$ python -q
>>> import numpy as np
>>> import numpy.linalg as la
>>> np.set_printoptions(precision=3, suppress=True, linewidth=140)
>>> feats = np.loadtxt("data.csv", delimiter=",")
>>> print(feats)
[[ 1.  0.  0.  0.]
 [ 2. -6.  0.  0.]
 [-6.  2.  0.  0.]
 [-1.  4. -9. -3.]]
>>> # null space of dimension 1
>>> G = feats.T @ feats
>>> np.trace(G), (feats ** 2).sum()
(np.float64(188.0), np.float64(188.0))
>>> la.matrix_rank(G)
np.int64(3)
>>> (feats @ feats.T).shape
(4, 4)
>>> np.allclose(G, G.T)
True
>>> np.round(la.svd(feats, compute_uv=False) ** 2, 3) + 0
array([121.661,  50.865,  15.474,   0.   ])
>>> G
array([[ 42., -28.,   9.,   3.],
       [-28.,  56., -36., -12.],
       [  9., -36.,  81.,  27.],
       [  3., -12.,  27.,   9.]])
>>> print(np.round(la.eigvalsh(G)[::-1], 3) + 0)
[121.661  50.865  15.474   0.   ]
>>> left, sigma, VT = la.svd(feats)
>>> evecs = VT[:(sigma > 1e-8).sum()]
>>> rng = np.random.default_rng(314333)
>>> vec = feats[3] + -3 * feats[1] + rng.integers(2) * np.eye(4)[0]
>>> print(vec)
[-6. 22. -9. -3.]
>>> round(float(la.norm(vec - evecs.T @ evecs @ vec)), 3)
0.0
>>> np.round(evecs.T @ evecs, 3) + 0
array([[1. , 0. , 0. , 0. ],
       [0. , 1. , 0. , 0. ],
       [0. , 0. , 0.9, 0.3],
       [0. , 0. , 0.3, 0.1]])
>>> print(la.matrix_rank(np.vstack([feats, vec])))
3
>>> A = np.load("layer4.npy")
>>> A
array([[ 0, -4],
       [ 0,  0]])
>>> # rank 1
>>> A.reshape(-1, 2)
array([[ 0, -4],
       [ 0,  0]])
>>> A.ravel(order="F")
array([ 0,  0, -4,  0])
>>> t3 = A.reshape(2, 2, -1)
>>> t3.sum(axis=1)
array([[-4],
       [ 0]])
>>> t3.shape
(2, 2, 1)
>>> np.swapaxes(t3, 1, 2)[0]
array([[ 0, -4]])
>>> np.einsum("ihd,jhd->hij", t3, t3).shape
(2, 2, 2)
>>> t3.transpose(1, 0, 2)
array([[[ 0],
        [ 0]],

       [[-4],
        [ 0]]])
>>> Y = np.array([[1, 0], [-3, -2]])
>>> W2 = np.kron(Y, A)
>>> print(W2)
[[ 0 -4  0  0]
 [ 0  0  0  0]
 [ 0 12  0  8]
 [ 0  0  0  0]]
>>> print(la.matrix_rank(W2))
2
>>> la.cond(W2) > 100
np.True_
>>> la.matrix_rank(W2, rtol=0.1)
np.int64(2)
>>> [round(float(x), 3) for x in la.svd(W2, compute_uv=False)[:3]]
[14.81, 2.161, 0.0]
>>> rank = la.matrix_rank(A)
>>> rank
np.int64(1)
>>> null = la.svd(A)[2][rank:].T
>>> [int(la.matrix_rank(A[:i])) for i in range(1, len(A) + 1)]
[1, 1]
>>> print(A @ null)
[[0.]
 [0.]]
>>> null[:, 0] / null[np.abs(null[:, 0]).round(6).argmax(), 0]
array([1., 0.])
>>> la.matrix_rank(A.T @ A), la.matrix_rank(A @ A.T)
(np.int64(1), np.int64(1))
>>> print(np.allclose(A @ null, 0))
True
>>> Y = np.array([[0.1], [0.3], [0.7]])
>>> W2 = np.array([[0.4, 1.8, -1.6]])
>>> m1 = Y @ W2
>>> m1
array([[ 0.04,  0.18, -0.16],
       [ 0.12,  0.54, -0.48],
       [ 0.28,  1.26, -1.12]])
>>> Y = m1 / np.sqrt((m1 ** 2).mean(axis=1, keepdims=True))
>>> la.norm(Y, axis=1)
array([1.732, 1.732, 1.732])
>>> la.matrix_rank(m1 - m1.mean(axis=1, keepdims=True))
np.int64(1)
>>> W0 = np.array([[0, 1, 5],
...     [0, 0, 4],
...     [0, 0, 3],
...     [0, 0, 7],
...     [0, 0, 2],
...     [0, 0, 4],
...     [0, 0, 7],
...     [0, 0, 5],
...     [0, 0, 2],
...     [0, 0, 1],
...     [0, 0, 4],
...     [0, 0, 2],
...     [0, 0, 1]])
>>> W0
array([[0, 1, 5],
       [0, 0, 4],
       [0, 0, 3],
       [0, 0, 7],
       [0, 0, 2],
       [0, 0, 4],
       [0, 0, 7],
       [0, 0, 5],
       [0, 0, 2],
       [0, 0, 1],
       [0, 0, 4],
       [0, 0, 2],
       [0, 0, 1]])
>>> # null space of dimension 1
>>> print(la.lstsq(W0[:-1].T, W0[-1])[2])
2
>>> np.allclose(W0[:-1].T @ la.lstsq(W0[:-1].T, W0[-1])[0], W0[-1])
True
>>> K = np.loadtxt("sample12.csv", delimiter=",")
>>> K
array([[-0.207, -0.906,  0.37 ],
       [ 0.757,  0.091,  0.647],
       [-0.62 ,  0.414,  0.667]])
>>> vec = np.array([-3, 3, 3])
>>> [p for p in range(1, 25) if np.allclose(la.matrix_power(K, p), np.eye(3))]
[]
>>> np.sort(np.abs(np.degrees(np.angle(la.eigvals(K)))))
array([  0.   , 102.945, 102.945])
>>> Y = K / np.sqrt((K ** 2).mean(axis=1, keepdims=True))
>>> K - K.mean(axis=1, keepdims=True)
array([[ 0.041, -0.658,  0.617],
       [ 0.259, -0.407,  0.148],
       [-0.773,  0.26 ,  0.513]])
>>> la.norm(Y, axis=1)
array([1.732, 1.732, 1.732])
>>> Y[1]
array([1.312, 0.158, 1.12 ])
>>> t3 = np.stack([K, -2 * K, K[::-1]])
>>> la.matrix_rank(t3)
array([3, 3, 3])
>>> (t3 @ K.T).shape
(3, 3, 3)
>>> np.einsum("bij,cij->bc", t3, t3)
array([[ 3., -6.,  1.],
       [-6., 12., -2.],
       [ 1., -2.,  3.]])
>>> print(t3.sum(axis=0))
[[-0.413  1.32   0.297]
 [ 0.     0.     0.   ]
 [ 0.413 -1.32  -0.297]]
>>> Y = la.inv(K)
>>> round(float(la.slogdet(K)[0]), 3)
1.0
>>> Y
array([[-0.207,  0.757, -0.62 ],
       [-0.906,  0.091,  0.414],
       [ 0.37 ,  0.647,  0.667]])
>>> print(np.round(K @ Y, 3) + 0)
[[1. 0. 0.]
 [0. 1. 0.]
 [0. 0. 1.]]
>>> np.allclose(Y, K.T)
True
>>> la.det(K) * Y
array([[-0.207,  0.757, -0.62 ],
       [-0.906,  0.091,  0.414],
       [ 0.37 ,  0.647,  0.667]])
>>> round(float(la.det(K) * la.det(Y)), 3)
1.0
>>> print(round(la.cond(K), 3))
1.0
>>> Y = np.array([[6], [1], [2]])
>>> data = np.block([[np.zeros((3, 3)), Y], [Y.T, np.zeros((1, 1))]])
>>> data
array([[0., 0., 0., 6.],
       [0., 0., 0., 1.],
       [0., 0., 0., 2.],
       [6., 1., 2., 0.]])
>>> # null space of dimension 2
>>> Y = data / np.sqrt((data ** 2).mean(axis=1, keepdims=True))
>>> print(Y[2])
[0. 0. 0. 2.]
>>> evals, evecs = la.eigh(data)
>>> print(la.eigvalsh(data + 4 * np.eye(4)))
[-2.403  4.     4.    10.403]
>>> evals.sum(), np.trace(data)
(np.float64(0.0), np.float64(0.0))
>>> np.unique(evals.round(6) + 0, return_counts=True)[1]
array([1, 2, 1])
>>> J = np.loadtxt("case7.csv", delimiter=",")
>>> J
array([[-2.706,  0.512, -0.805],
       [-2.493,  0.745,  0.482],
       [-1.106, -2.305,  3.054],
       [-3.086,  0.003,  0.489],
       [ 0.269, -1.741,  1.498],
       [-1.044, -0.802,  2.04 ],
       [-2.695,  0.213,  5.133],
       [-1.883,  0.286, -0.799],
       [-0.264, -1.17 ,  1.501],
       [ 0.282, -0.449,  3.914],
       [-1.335, -1.58 ,  0.214],
       [-1.376,  0.054,  4.004],
       [-1.219, -0.677,  1.8  ],
       [-2.474, -0.447, -0.6  ],
       [-3.928,  1.275,  0.548],
       [-1.867,  0.2  ,  0.085],
       [-2.34 , -0.431,  2.868],
       [-1.379, -1.374,  3.458],
       [-3.499, -2.338,  1.691],
       [-0.596, -0.097, -0.4  ],
       [ 0.082, -1.614,  3.393],
       [-4.37 , -3.938,  0.603],
       [-2.173,  0.014, -0.844],
       [-1.979, -0.718,  2.533],
       [-3.596, -0.077,  0.526],
       [-2.332, -1.435,  3.996]])
>>> proj = J @ la.solve(J.T @ J, J.T)
>>> proj @ J[:, 1]
array([ 0.512,  0.745, -2.305,  0.003, -1.741, -0.802,  0.213,  0.286, -1.17 , -0.449, -1.58 ,  0.054, -0.677, -0.447,  1.275,  0.2  ,
       -0.431, -1.374, -2.338, -0.097, -1.614, -3.938,  0.014, -0.718, -0.077, -1.435])
>>> la.matrix_rank(np.eye(26) - proj)
np.int64(23)
